$ python3 -q
>>> import numpy as np
>>> np.set_printoptions(precision=2, suppress=True, linewidth=160, floatmode="fixed")
>>> tidy = lambda a: np.round(a, 2) + 0
>>> mat = np.loadtxt("arr.csv", delimiter=",")
>>> mat
array([[ -6.47, -45.27,  -9.73, -20.16],
       [ -7.00, -47.79,  -8.83, -21.99],
       [-23.23, -13.12,   8.91,  25.17],
       [ -5.64, -44.86, -10.85, -20.22],
       [-24.29, -13.57,   9.09,  23.21],
       [ -5.07, -44.28, -11.75, -20.07],
       [ -4.33, -45.73,  -9.47, -20.81],
       [-22.68, -13.97,  11.59,  23.81],
       [-24.41, -14.25,   8.84,  22.90],
       [-24.87, -12.90,   8.94,  24.43],
       [ -5.70, -46.82,  -9.04, -19.06],
       [ -3.73, -46.59, -12.67, -19.87],
       [-23.86, -14.16,  11.70,  24.36],
       [ -5.51, -46.22,  -9.23, -21.47],
       [-22.13, -14.72,  10.39,  24.61],
       [-24.97, -13.67,  11.98,  22.95],
       [-22.24, -14.68,   9.57,  25.38],
       [-25.15, -13.14,   9.78,  24.62],
       [ -6.33, -45.46, -10.43, -19.65],
       [-23.86, -13.81,   9.90,  23.41],
       [ -6.80, -44.78,  -9.03, -18.43],
       [-24.63, -14.45,  11.75,  24.51],
       [-24.83, -13.35,   9.22,  22.66],
       [ -5.54, -45.72,  -9.01, -18.81],
       [ -7.83, -45.28,  -9.62, -21.60]])
>>> Ac = (mat - mat.mean(axis=0)) / mat.std(axis=0)
>>> np.argwhere(np.abs(Ac) > 2)
array([], shape=(0, 2), dtype=int64)
>>> tidy(Ac.std(axis=0))
array([1.00, 1.00, 1.00, 1.00])
>>> c = np.linalg.lstsq(np.delete(Ac, 0, axis=1), Ac[:, 0])[0]
>>> tidy(c)
array([-1.31, -0.46,  0.78])
>>> gram = np.cov(mat, rowvar=False)
>>> tidy(gram)
array([[  86.38, -150.40,  -94.94, -207.62],
       [-150.40,  265.26,  166.42,  366.60],
       [ -94.94,  166.42,  106.46,  230.83],
       [-207.62,  366.60,  230.83,  508.47]])
>>> np.median(mat, axis=0)
array([-22.13, -14.72,   8.84,  22.66])
>>> np.argwhere(np.triu(np.abs(np.corrcoef(mat.T)) > 0.8, 1))
array([[0, 1],
       [0, 2],
       [0, 3],
       [1, 2],
       [1, 3],
       [2, 3]])
>>> tidy(np.corrcoef(mat[:, 0], mat[:, 2])[0, 1])
np.float64(-0.99)
>>> gram.shape
(4, 4)
>>> tidy(np.linalg.eigvalsh(gram)[::-1])
array([963.29,   1.73,   1.25,   0.31])
>>> proj = mat @ np.linalg.solve(mat.T @ mat, mat.T)
>>> np.allclose(proj @ proj, proj)
True
>>> tidy(np.linalg.eigvalsh(proj))
array([0.00, 0.00, 0.00, 0.00, 0.00, 0.00, 0.00, 0.00, 0.00, 0.00, 0.00, 0.00, 0.00, 0.00, 0.00, 0.00, 0.00, 0.00, 0.00, 0.00, 0.00, 1.00, 1.00, 1.00, 1.00])
>>> tidy(proj @ mat[:, 1])
array([-45.27, -47.79, -13.12, -44.86, -13.57, -44.28, -45.73, -13.97, -14.25, -12.90, -46.82, -46.59, -14.16, -46.22, -14.72, -13.67, -14.68, -13.14, -45.46,
       -13.81, -44.78, -14.45, -13.35, -45.72, -45.28])
>>> J = np.loadtxt("data.csv", delimiter=",")
>>> J
array([[  8.07,   1.20, -11.03,  -1.83],
       [  6.71,  -5.32,  -1.83,  -0.55],
       [  7.33,  -0.42,   8.05,   9.40],
       [  6.43,  -6.63,  -1.31,  -0.13],
       [  6.37,  -0.40,   8.52,   8.18],
       [  6.09,  -1.76,   6.72,   8.86],
       [  9.45,   2.35,  -9.63,  -0.45],
       [  5.23,  -5.93,  -3.34,  -1.11],
       [  6.08,  -3.84,  -1.97,   1.01],
       [  7.77,   2.79,   7.65,   8.48],
       [  5.51,  -5.48,  -0.26,  -0.22],
       [  8.36,   2.44, -12.36,  -2.07],
       [  8.56,   1.38, -10.40,   0.07],
       [  8.42,   0.52,  -9.08,  -0.97],
       [  5.18,  -0.95,   5.82,   7.33],
       [  6.28,  -5.05,   0.89,  -0.81],
       [  6.42,  -0.15,   8.44,   7.88],
       [  7.83,   1.07, -10.89,   0.11],
       [  8.48,   0.90, -10.56,  -2.99],
       [  8.29,   0.41, -11.32,  -0.29],
       [  6.71,  -5.54,  -0.51,   0.07],
       [  4.68,  -6.73,  -2.53,   0.90],
       [  7.88,   1.72, -10.28,   0.13],
       [  5.35,  -0.39,   6.81,   8.19],
       [  3.84,  -6.74,  -0.54,  -0.68],
       [  4.67,  -7.69,  -4.15,  -1.63],
       [  7.45,  -3.84,  -3.25,   2.25],
       [  7.50,   2.37, -11.29,   0.24],
       [  7.88,   2.87, -10.87,  -0.24],
       [  8.29,   2.53, -10.68,  -1.72],
       [  7.08,   2.43,   8.21,   7.86],
       [  5.34,  -5.12,  -0.19,   0.19],
       [  9.27,   2.12, -10.68,  -1.56],
       [  7.21,  -4.47,  -0.89,  -1.49],
       [  5.69,  -5.25,   0.75,  -0.92],
       [  6.08,  -4.17,  -0.48,  -0.60],
       [  6.11,  -5.40,  -2.07,  -2.51],
       [  7.08,  -4.95,  -2.17,   0.40],
       [  8.30,   0.27, -11.07,  -1.46]])
>>> x0 = np.array([0, 0, 2, 0])
>>> (J @ x0).argmax()
np.int64(4)
>>> np.linalg.norm(J @ x0) <= np.linalg.norm(J, 2) * np.linalg.norm(x0) + 1e-9
np.True_
